In [1]: import numpy as np

In [2]: from numpy import linalg as LA

In [3]: np.set_printoptions(precision=2, suppress=True, linewidth=100)

In [4]: def tidy(a):
   ...:     return np.round(a, 2) + 0
   ...: 

In [5]: other = np.array([[1, -2], [-2, -5]])

In [6]: C = np.array([[-4, 0, -1], [3, 4, -5], [-5, 2, -5]])

In [7]: A = np.kron(other, C)

In [8]: A
Out[8]: 
array([[ -4,   0,  -1,   8,   0,   2],
       [  3,   4,  -5,  -6,  -8,  10],
       [ -5,   2,  -5,  10,  -4,  10],
       [  8,   0,   2,  20,   0,   5],
       [ -6,  -8,  10, -15, -20,  25],
       [ 10,  -4,  10,  25, -10,  25]])

In [9]: np.trace(A)
Out[9]: np.int64(20)

In [10]: print((A + A.T) / 2)
[[ -4.    1.5  -3.    8.   -3.    6. ]
 [  1.5   4.   -1.5  -3.   -8.    3. ]
 [ -3.   -1.5  -5.    6.    3.   10. ]
 [  8.   -3.    6.   20.   -7.5  15. ]
 [ -3.   -8.    3.   -7.5 -20.    7.5]
 [  6.    3.   10.   15.    7.5  25. ]]

In [11]: A @ A
Out[11]: 
array([[ 105,  -10,   45,  168,  -16,   72],
       [ 125,   30,   10,  200,   48,   16],
       [ 255,  -10,  100,  408,  -16,  160],
       [ 168,  -16,   72,  609,  -58,  261],
       [ 200,   48,   16,  725,  174,   58],
       [ 408,  -16,  160, 1479,  -58,  580]])

In [12]: mat = np.loadtxt("case4.csv", delimiter=",")

In [13]: tidy(mat)
Out[13]: 
array([[ 0.44,  0.25, -0.39,  0.03,  0.17],
       [ 0.25,  0.89,  0.18, -0.01, -0.08],
       [-0.39,  0.18,  0.72,  0.02,  0.12],
       [ 0.03, -0.01,  0.02,  1.  , -0.01],
       [ 0.17, -0.08,  0.12, -0.01,  0.95]])

In [14]: rng = np.random.default_rng(2308)

In [15]: other = mat + rng.integers(-2, 3, (5, 4)) @ rng.integers(-2, 3, (4, 5))

In [16]: tidy(other)
Out[16]: 
array([[-2.56,  1.25, -3.39,  3.03, -1.83],
       [ 8.25,  2.89, -7.82, -2.01, -0.08],
       [ 0.61, -3.82,  2.72,  0.02, -0.88],
       [ 1.03,  1.99, -1.98,  1.  ,  0.99],
       [-1.83,  1.92,  6.12, -2.01,  4.95]])

In [17]: tidy(other - mat)
Out[17]: 
array([[-3.,  1., -3.,  3., -2.],
       [ 8.,  2., -8., -2.,  0.],
       [ 1., -4.,  2.,  0., -1.],
       [ 1.,  2., -2.,  0.,  1.],
       [-2.,  2.,  6., -2.,  4.]])

In [18]: print(np.abs(other - mat).sum(axis=1))
[12. 20.  8.  6. 16.]

In [19]: tidy(LA.svd(other - mat, compute_uv=False))
Out[19]: array([13.17,  7.48,  5.85,  0.62,  0.  ])
